In [1]: import numpy as np

In [2]: np.set_printoptions(precision=3, suppress=True, linewidth=120)

In [3]: tidy = lambda a: np.round(a, 3) + 0

In [4]: A = np.load("w.npy")

In [5]: A
Out[5]: 
array([[0, 3, 5, 0, 4, 4, 5, 0],
       [0, 0, 0, 5, 5, 0, 0, 0],
       [0, 0, 0, 3, 4, 2, 4, 3],
       [0, 0, 0, 0, 4, 1, 4, 3],
       [0, 0, 0, 0, 0, 5, 1, 0],
       [0, 0, 0, 0, 0, 0, 4, 2],
       [0, 0, 0, 0, 0, 0, 0, 5],
       [0, 0, 0, 0, 0, 0, 0, 0]])

In [6]: print(A @ A)
[[ 0  0  0 30 35 30 40 48]
 [ 0  0  0  0 20 30 25 15]
 [ 0  0  0  0 12 23 24 33]
 [ 0  0  0  0  0 20  8 22]
 [ 0  0  0  0  0  0 20 15]
 [ 0  0  0  0  0  0  0 20]
 [ 0  0  0  0  0  0  0  0]
 [ 0  0  0  0  0  0  0  0]]

In [7]: tidy(np.sort(np.linalg.eigvals(A)))
Out[7]: array([0., 0., 0., 0., 0., 0., 0., 0.])

In [8]: [int(np.linalg.matrix_rank(np.linalg.matrix_power(A, p))) for p in range(1, 9)]
Out[8]: [6, 5, 4, 3, 2, 1, 0, 0]

In [9]: tidy(np.sort(np.abs(np.linalg.eigvals(A))))
Out[9]: array([0., 0., 0., 0., 0., 0., 0., 0.])

In [10]: np.allclose(A, A.T)
Out[10]: False

In [11]: tidy(np.linalg.det(A))
Out[11]: np.float64(0.0)

In [12]: mat = np.diag(np.array([-1, 0, 3, 2])) + 5 * np.eye(4, k=1) + 5 * np.eye(4, k=-1)

In [13]: print(mat)
[[-1.  5.  0.  0.]
 [ 5.  0.  5.  0.]
 [ 0.  5.  3.  5.]
 [ 0.  0.  5.  2.]]

In [14]: out = mat / np.linalg.norm(mat, axis=1, keepdims=True)

In [15]: C2 = out @ out.T

In [16]: tidy(C2[3])
Out[16]: array([0.   , 0.657, 0.604, 1.   ])

In [17]: tidy(np.degrees(np.arccos(np.clip(C2[3, 2], -1, 1))))
Out[17]: np.float64(52.815)

In [18]: (np.abs(C2) > 0.9).astype(int)
Out[18]: 
array([[1, 0, 0, 0],
       [0, 1, 0, 0],
       [0, 0, 1, 0],
       [0, 0, 0, 1]])

In [19]: tidy(C2)
Out[19]: 
array([[ 1.   , -0.139,  0.638,  0.   ],
       [-0.139,  1.   ,  0.276,  0.657],
       [ 0.638,  0.276,  1.   ,  0.604],
       [ 0.   ,  0.657,  0.604,  1.   ]])

In [20]: tidy(np.linalg.eigvalsh(mat).min())
Out[20]: np.float64(-7.278)

In [21]: q = mat.astype(float).copy()

In [22]: for j in range(4):
    ...:     q[:, j] -= q[:, :j] @ (q[:, :j].T @ q[:, j])
    ...:     q[:, j] /= np.linalg.norm(q[:, j])
    ...: 

In [23]: tidy(q.T @ q)
Out[23]: 
array([[1., 0., 0., 0.],
       [0., 1., 0., 0.],
       [0., 0., 1., 0.],
       [0., 0., 0., 1.]])

In [24]: vals, V = np.linalg.eigh(mat)

In [25]: (vals > 1e-8).sum(), (vals < -1e-8).sum()
Out[25]: (np.int64(2), np.int64(2))

In [26]: tidy(np.abs(V[:, -1]))
Out[26]: array([0.226, 0.483, 0.708, 0.462])

In [27]: tidy(vals)
Out[27]: array([-7.278, -2.043,  3.651,  9.671])

In [28]: np.unique(vals.round(6) + 0, return_counts=True)[1]
Out[28]: array([1, 1, 1, 1])

In [29]: tidy(V.T @ mat @ V)
Out[29]: 
array([[-7.278,  0.   ,  0.   ,  0.   ],
       [ 0.   , -2.043,  0.   ,  0.   ],
       [ 0.   ,  0.   ,  3.651,  0.   ],
       [ 0.   ,  0.   ,  0.   ,  9.671]])

In [30]: tidy(np.linalg.eigvalsh(mat + -2 * np.eye(4)))
Out[30]: array([-9.278, -4.043,  1.651,  7.671])

In [31]: tidy(np.linalg.svd(mat, compute_uv=False))
Out[31]: array([9.671, 7.278, 3.651, 2.043])

In [32]: out = np.array([[-1, -1], [2, 1], [-2, -2], [-3, 0]])

In [33]: out.T @ mat.T
Out[33]: 
array([[ 11., -15., -11., -16.],
       [  6., -15.,  -1., -10.]])

In [34]: mat @ out
Out[34]: 
array([[ 11.,   6.],
       [-15., -15.],
       [-11.,  -1.],
       [-16., -10.]])

In [35]: W0 = np.load("data.npy")

In [36]: W0
Out[36]: 
array([[ 0,  1,  4],
       [ 0,  0, -8],
       [ 0,  0,  0]])

In [37]: # null space of dimension 1

In [38]: np.linalg.lstsq(W0[:-1].T, W0[-1])[2]
Out[38]: np.int32(2)

In [39]: tidy(W0 @ np.linalg.pinv(W0) @ W0)
Out[39]: 
array([[ 0.,  1.,  4.],
       [ 0.,  0., -8.],
       [ 0.,  0.,  0.]])

In [40]: tidy(np.trace(np.linalg.pinv(W0) @ W0))
Out[40]: np.float64(2.0)

In [41]: w1 = np.array([[1, 0], [0, -3], [1, -3], [-3, -3], [-3, 2], [1, 2], [2, -3], [1, 3]])

In [42]: coef = np.array([4, 5])

In [43]: act = np.maximum(A @ w1 + coef, 0)

In [44]: (act > 0).mean(axis=0)
Out[44]: array([0.75 , 0.625])

In [45]: basis = np.array([[0, 2, 1], [1, 0, 3]])

In [46]: print((act @ basis).round(6).argmax(axis=1))
[1 0 2 2 2 1 2 2]

In [47]: print(w1 @ basis)
[[  0   2   1]
 [ -3   0  -9]
 [ -3   2  -8]
 [ -3  -6 -12]
 [  2  -6   3]
 [  2   2   7]
 [ -3   4  -7]
 [  3   2  10]]

In [48]: w1 = np.array([[0, -3, -1, -4, 1, 5],
    ...:     [-1, -5, 2, 4, 5, -1],
    ...:     [-1, -2, -3, -5, -2, 5]])

In [49]: coef = np.array([-1, 2, -1, -2, -1, 3])

In [50]: act = np.maximum(W0 @ w1 + coef, 0)

In [51]: print(np.linalg.matrix_rank(act))
3

In [52]: basis = np.array([[-8, 9, -7],
    ...:     [-7, 1, -7],
    ...:     [-4, 6, -2],
    ...:     [-8, 2, -2],
    ...:     [5, -6, -4],
    ...:     [-4, 7, 4]])

In [53]: w1 @ basis
Out[53]: 
array([[ 42,  12,  47],
       [ 32, -31,   6],
       [ 44,   8,  65]])

In [54]: out = np.array([[-2, 7, -1], [-5, 0, 0]])

In [55]: basis = np.kron(out, W0)

In [56]: print(basis)
[[  0  -2  -8   0   7  28   0  -1  -4]
 [  0   0  16   0   0 -56   0   0   8]
 [  0   0   0   0   0   0   0   0   0]
 [  0  -5 -20   0   0   0   0   0   0]
 [  0   0  40   0   0   0   0   0   0]
 [  0   0   0   0   0   0   0   0   0]]

In [57]: print(np.linalg.matrix_rank(W0, rtol=0.1))
1

In [58]: np.argsort(-np.linalg.norm(W0, axis=0).round(6), kind="stable")[:3]
Out[58]: array([2, 1, 0])

In [59]: E = np.load("test5.npy")

In [60]: E
Out[60]: 
array([[  2.,   4.,  10.,  -8.],
       [  4.,   2.,  10.,  -8.],
       [ 10.,  10.,  23., -20.],
       [ -8.,  -8., -20.,  14.]])

In [61]: U, sig, Vh = np.linalg.svd(E)

In [62]: tidy(sig)
Out[62]: array([47.,  2.,  2.,  2.])

In [63]: out = U[:, :1] @ np.diag(sig[:1]) @ Vh[:1]

In [64]: tidy(np.abs(E - out).max())
Out[64]: np.float64(1.837)

In [65]: print(np.linalg.matrix_rank(out))
1

In [66]: tidy(np.linalg.norm(E, 2) / np.linalg.norm(E))
Out[66]: np.float64(0.997)

In [67]: np.linalg.matrix_rank(E, rtol=0.1)
Out[67]: np.int64(1)

In [68]: print(round(np.log10(np.linalg.cond(E))))
1

In [69]: np.argsort(-np.linalg.norm(E, axis=0).round(6), kind="stable")[:3]
Out[69]: array([2, 3, 0])

In [70]: tidy(np.abs(np.linalg.svd(E)[2][-1]))
Out[70]: array([0.958, 0.085, 0.213, 0.17 ])

In [71]: F = np.array([[2, 3, -3, -2, 1], [-2, -1, 1, 0, -2], [-3, 1, -2, 1, -1]])

In [72]: F[-1] = F[0] + 4 * F[1]

In [73]: F
Out[73]: 
array([[ 2,  3, -3, -2,  1],
       [-2, -1,  1,  0, -2],
       [-6, -1,  1, -2, -7]])

In [74]: # looks like rank 2

In [75]: rank = np.linalg.matrix_rank(F)

In [76]: print(rank)
2

In [77]: null = np.linalg.svd(F)[2][rank:].T

In [78]: print([int(np.linalg.matrix_rank(F[:, :j + 1])) for j in range(5)])
[1, 2, 2, 2, 2]

In [79]: [int(np.linalg.matrix_rank(F[:i])) for i in range(1, len(F) + 1)]
Out[79]: [1, 2, 2]

In [80]: F.sum(axis=0)
Out[80]: array([-6,  1, -1, -4, -8])

In [81]: np.unravel_index(np.abs(F).argmax(), F.shape)
Out[81]: (np.int64(2), np.int64(4))

In [82]: F.sum(axis=1)
Out[82]: array([  1,  -4, -15])

In [83]: print(np.count_nonzero(F))
14

In [84]: tidy(np.linalg.norm(F))
Out[84]: np.float64(11.314)

In [85]: out = np.array([[-2], [3], [2], [-2], [2], [2]])

In [86]: basis = np.array([[1, -3, 2, -3, 1, -1]])

In [87]: rng = np.random.default_rng(55090)

In [88]: data = out @ basis + 0.1 * rng.normal(size=(6, 6))

In [89]: tidy(data)
Out[89]: 
array([[-1.977,  6.076, -4.018,  6.089, -2.086,  2.051],
       [ 2.872, -9.204,  5.917, -9.068,  2.931, -2.994],
       [ 2.034, -5.865,  4.025, -5.861,  1.947, -2.047],
       [-1.877,  6.324, -4.079,  5.871, -2.094,  1.938],
       [ 1.939, -5.935,  4.079, -6.038,  1.893, -1.991],
       [ 1.905, -6.035,  3.923, -6.055,  1.85 , -1.98 ]])

In [90]: out = np.array([[5, 5], [5, 0], [3, 0], [2, 4], [3, 3], [1, 1]])

In [91]: tidy(np.einsum("ik,kj->ij", data, out))
Out[91]: 
array([[ 16.416,  10.265],
       [-26.242, -16.111],
       [-15.011,  -9.482],
       [ 17.395,   9.752],
       [-16.131, -10.771],
       [-17.423, -11.125]])

In [92]: tidy(data @ out)
Out[92]: 
array([[ 16.416,  10.265],
       [-26.242, -16.111],
       [-15.011,  -9.482],
       [ 17.395,   9.752],
       [-16.131, -10.771],
       [-17.423, -11.125]])

In [93]: np.linalg.matrix_rank(data, rtol=0.1)
Out[93]: np.int64(1)

In [94]: tidy(np.linalg.norm(data, 2) / np.linalg.norm(data))
Out[94]: np.float64(1.0)
